% ipython --no-banner

In [1]: import numpy as np

In [2]: import numpy.linalg as la

In [3]: np.set_printoptions(precision=2, suppress=True, linewidth=160, sign=" ")

In [4]: F = np.load("mat.npy")

In [5]: F
Out[5]: 
array([[ 0,  0,  1,  0,  1,  1],
       [ 0,  0,  0,  1,  0,  0],
       [ 1,  0,  0,  0,  1,  1],
       [ 0,  1,  0,  0,  0,  0],
       [ 1,  0,  1,  0,  0,  0],
       [ 1,  0,  1,  0,  0,  0]])

In [6]: np.allclose(F[:-1].T @ la.lstsq(F[:-1].T, F[-1])[0], F[-1])
Out[6]: True

In [7]: np.round(F @ la.pinv(F) @ F, 2) + 0
Out[7]: 
array([[ 0.,  0.,  1.,  0.,  1.,  1.],
       [ 0.,  0.,  0.,  1.,  0.,  0.],
       [ 1.,  0.,  0.,  0.,  1.,  1.],
       [ 0.,  1.,  0.,  0.,  0.,  0.],
       [ 1.,  0.,  1.,  0.,  0.,  0.],
       [ 1.,  0.,  1.,  0.,  0.,  0.]])

In [8]: la.inv(F)
LinAlgError: Singular matrix


In [9]: gram = F.T @ F

In [10]: np.round(la.eigvalsh(gram)[::-1], 2) + 0
Out[10]: array([ 6.56,  2.44,  1.  ,  1.  ,  1.  ,  0.  ])

In [11]: np.trace(gram), (F ** 2).sum()
Out[11]: (np.int64(12), np.int64(12))

In [12]: np.diag(gram)
Out[12]: array([ 3,  1,  3,  1,  2,  2])

In [13]: (F @ F.T).shape
Out[13]: (6, 6)

In [14]: la.matrix_power(F, 3)
Out[14]: 
array([[ 4,  0,  5,  0,  5,  5],
       [ 0,  0,  0,  1,  0,  0],
       [ 5,  0,  4,  0,  5,  5],
       [ 0,  1,  0,  0,  0,  0],
       [ 5,  0,  5,  0,  2,  2],
       [ 5,  0,  5,  0,  2,  2]])

In [15]: np.round(np.sort(np.abs(la.eigvals(F))), 2) + 0
Out[15]: array([ 0.  ,  1.  ,  1.  ,  1.  ,  1.56,  2.56])

In [16]: np.allclose(F, F.T)
Out[16]: True

In [17]: F.inv()
AttributeError: 'numpy.ndarray' object has no attribute 'inv'


In [18]: (F + F.T) / 2
Out[18]: 
array([[ 0.,  0.,  1.,  0.,  1.,  1.],
       [ 0.,  0.,  0.,  1.,  0.,  0.],
       [ 1.,  0.,  0.,  0.,  1.,  1.],
       [ 0.,  1.,  0.,  0.,  0.,  0.],
       [ 1.,  0.,  1.,  0.,  0.,  0.],
       [ 1.,  0.,  1.,  0.,  0.,  0.]])

In [19]: [round(float(x), 2) for x in la.svd(F, compute_uv=False)[:3]]
Out[19]: [2.56, 1.56, 1.0]

In [20]: np.argsort(-la.norm(F, axis=0).round(6), kind="stable")[:3]
Out[20]: array([ 0,  2,  4])

In [21]: la.cond(F) > 100
Out[21]: np.True_

In [22]: arr = np.load("arr.npy")

In [23]: arr
Out[23]: 
array([[  4,   3,   0],
       [  1,   3,   1],
       [  3,   2,   2],
       [  2,   3,   1],
       [  3,   5,   1],
       [  2,   4,   2],
       [  8,  15,   4]])

In [24]: np.unravel_index(np.abs(arr).argmax(), arr.shape)
Out[24]: (np.int64(6), np.int64(1))

In [25]: la.rank(arr)
AttributeError: module 'numpy.linalg' has no attribute 'rank'


In [26]: arr.sum(axis=0)
Out[26]: array([ 23,  35,  11])

In [27]: la.matrix_rank(arr)
Out[27]: np.int64(3)

In [28]: np.diff(arr, axis=0)
Out[28]: 
array([[-3,  0,  1],
       [ 2, -1,  1],
       [-1,  1, -1],
       [ 1,  2,  0],
       [-1, -1,  1],
       [ 6, 11,  2]])

In [29]: arr[:, 3]
IndexError: index 3 is out of bounds for axis 1 with size 3


In [30]: np.count_nonzero(arr)
Out[30]: np.int64(20)

In [31]: x0 = np.array([0, 3, -3])

In [32]: h = np.maximum(arr @ x0, 0)

In [33]: np.maximum(arr @ x0, 0) - np.maximum(-arr @ x0, 0)
Out[33]: array([  9,   6,   0,   6,  12,   6,  33])

In [34]: arr.T @ h
Out[34]: array([ 366,  642,  168])

In [35]: h
Out[35]: array([  9,   6,   0,   6,  12,   6,  33])

In [36]: np.tanh(arr @ x0)
Out[36]: array([ 1.,  1.,  0.,  1.,  1.,  1.,  1.])

In [37]: x0 = np.array([3, 0, -1])

In [38]: target = arr @ x0

In [39]: np.round(la.solve(arr.T @ arr, arr.T @ target), 2) + 0
Out[39]: array([ 3.,  0., -1.])

In [40]: la.solve(arr, target)
LinAlgError: Last 2 dimensions of the array must be square


In [41]: target
Out[41]: array([ 12,   2,   7,   5,   8,   4,  20])

In [42]: np.round(la.lstsq(arr, target)[0], 2) + 0
Out[42]: array([ 3.,  0., -1.])

In [43]: rng = np.random.default_rng(687)

In [44]: target = target + 0.3 * rng.normal(size=7)

In [45]: target
Out[45]: array([ 12.01,   1.65,   6.76,   5.11,   8.35,   3.83,  20.45])

In [46]: c, *_ = la.lstsq(arr, target)

In [47]: c
Out[47]: array([ 2.98,  0.09, -1.2 ])

In [48]: np.round(la.norm(target - arr @ c), 2)
Out[48]: np.float64(0.49)

In [49]: c.round()
Out[49]: array([ 3.,  0., -1.])

In [50]: out = np.c_[arr[:, :2] @ np.array([[-2, 2], [-2, 1]]), np.array([-5, -6, 0, -4, -3, 9, -7])]

In [51]: out
Out[51]: 
array([[-14,  11,  -5],
       [ -8,   5,  -6],
       [-10,   8,   0],
       [-10,   7,  -4],
       [-16,  11,  -3],
       [-12,   8,   9],
       [-46,  31,  -7]])

In [52]: np.round(la.norm(out - arr @ la.lstsq(arr, out)[0], axis=0), 2) + 0
Out[52]: array([  0.  ,   0.  ,  10.35])

In [53]: np.round(la.lstsq(arr, out[:, 0])[0], 2) + 0
Out[53]: array([-2., -2.,  0.])

In [54]: la.matrix_rank(out)
Out[54]: np.int64(3)

In [55]: lab = rng.permutation(3)

In [56]: out = arr[:, lab] * rng.choice([-1, 1], 3)

In [57]: out
Out[57]: 
array([[ 0, -4,  3],
       [-1, -1,  3],
       [-2, -3,  2],
       [-1, -2,  3],
       [-1, -3,  5],
       [-2, -2,  4],
       [-4, -8, 15]])

In [58]: Uu, _, VT = la.svd(arr.T @ out)

In [59]: np.round(Uu @ VT, 2) + 0
Out[59]: 
array([[ 0., -1.,  0.],
       [ 0.,  0.,  1.],
       [-1.,  0.,  0.]])

In [60]: np.round(la.lstsq(arr, out)[0], 2) + 0
Out[60]: 
array([[ 0., -1.,  0.],
       [ 0.,  0.,  1.],
       [-1.,  0.,  0.]])

In [61]: E = np.load("a.npy")

In [62]: E
Out[62]: 
array([[ 0, -1,  3,  0],
       [ 0, -1,  3,  2],
       [ 1, -2,  6,  5],
       [ 0,  0,  5,  5],
       [ 2,  0,  7,  3],
       [ 0,  0,  4,  2],
       [-3,  3,  3,  4],
       [ 0,  0,  6,  4],
       [ 1, -1,  3,  1],
       [-2, -2,  2,  4],
       [-4, -2, -1,  6],
       [-1,  0, -1,  9],
       [ 0,  0,  2,  6],
       [-2, -3, -1,  3],
       [ 0, -2, -3,  6]])

In [63]: Xc = E - E.mean(axis=0)

In [64]: Uu, sigma, VT = la.svd(Xc, full_matrices=False)

In [65]: np.round(Xc.mean(axis=0), 2) + 0
Out[65]: array([ 0.,  0.,  0.,  0.])

In [66]: sigma
Out[66]: array([ 12.62,   7.57,   5.39,   3.83])

In [67]: sigma ** 2 / (sigma ** 2).sum()
Out[67]: array([ 0.61,  0.22,  0.11,  0.06])

In [68]: la.matrix_rank(Xc)
Out[68]: np.int64(4)

In [69]: np.abs(VT[-1])
Out[69]: array([ 0.62,  0.66,  0.4 ,  0.13])

In [70]: np.round((sigma ** 2).sum() ** 2 / (sigma ** 4).sum(), 2)
Out[70]: np.float64(2.28)

In [71]: A = np.load("w.npy")

In [72]: A
Out[72]: 
array([[ 0,  0,  0,  0,  0,  0],
       [ 2,  2,  0,  0,  0,  0],
       [ 1,  2,  0,  0,  0,  0],
       [ 0,  0,  0,  0,  0,  0],
       [ 0,  0,  2,  2,  0,  0],
       [ 0,  0,  1,  2,  0,  0],
       [ 0,  0,  0,  0,  0,  0],
       [ 0,  0,  0,  0,  2,  2],
       [ 0,  0,  0,  0,  1,  2]])

In [73]: x0 = np.array([-3, 0, -2, 4, 3, 1])

In [74]: target = A @ x0

In [75]: target
Out[75]: array([ 0, -6, -3,  0,  4,  6,  0,  8,  5])

In [76]: la.solve(A, target)
LinAlgError: Last 2 dimensions of the array must be square


In [77]: np.round(la.lstsq(A, target)[0], 2) + 0
Out[77]: array([-3.,  0., -2.,  4.,  3.,  1.])

In [78]: np.round(la.solve(A.T @ A, A.T @ target), 2) + 0
Out[78]: array([-3.,  0., -2.,  4.,  3.,  1.])

In [79]: np.round(la.pinv(A) @ A, 2) + 0
Out[79]: 
array([[ 1.,  0.,  0.,  0.,  0.,  0.],
       [ 0.,  1.,  0.,  0.,  0.,  0.],
       [ 0.,  0.,  1.,  0.,  0.,  0.],
       [ 0.,  0.,  0.,  1.,  0.,  0.],
       [ 0.,  0.,  0.,  0.,  1.,  0.],
       [ 0.,  0.,  0.,  0.,  0.,  1.]])

In [80]: target = target + 0.05 * rng.normal(size=9)

In [81]: target
Out[81]: array([-0.07, -6.04, -3.1 , -0.04,  4.06,  6.  ,  0.01,  7.93,  4.97])

In [82]: c, *_ = la.lstsq(A, target)

In [83]: c.round()
Out[83]: array([-3., -0., -2.,  4.,  3.,  1.])

In [84]: [round(float(la.norm(la.solve(A.T @ A + lam * np.eye(6), A.T @ target))), 2) for lam in (0, 1, 10, 100)]
Out[84]: [6.16, 3.67, 2.1, 0.42]

In [85]: c
Out[85]: array([-2.94, -0.08, -1.94,  3.97,  2.96,  1.  ])
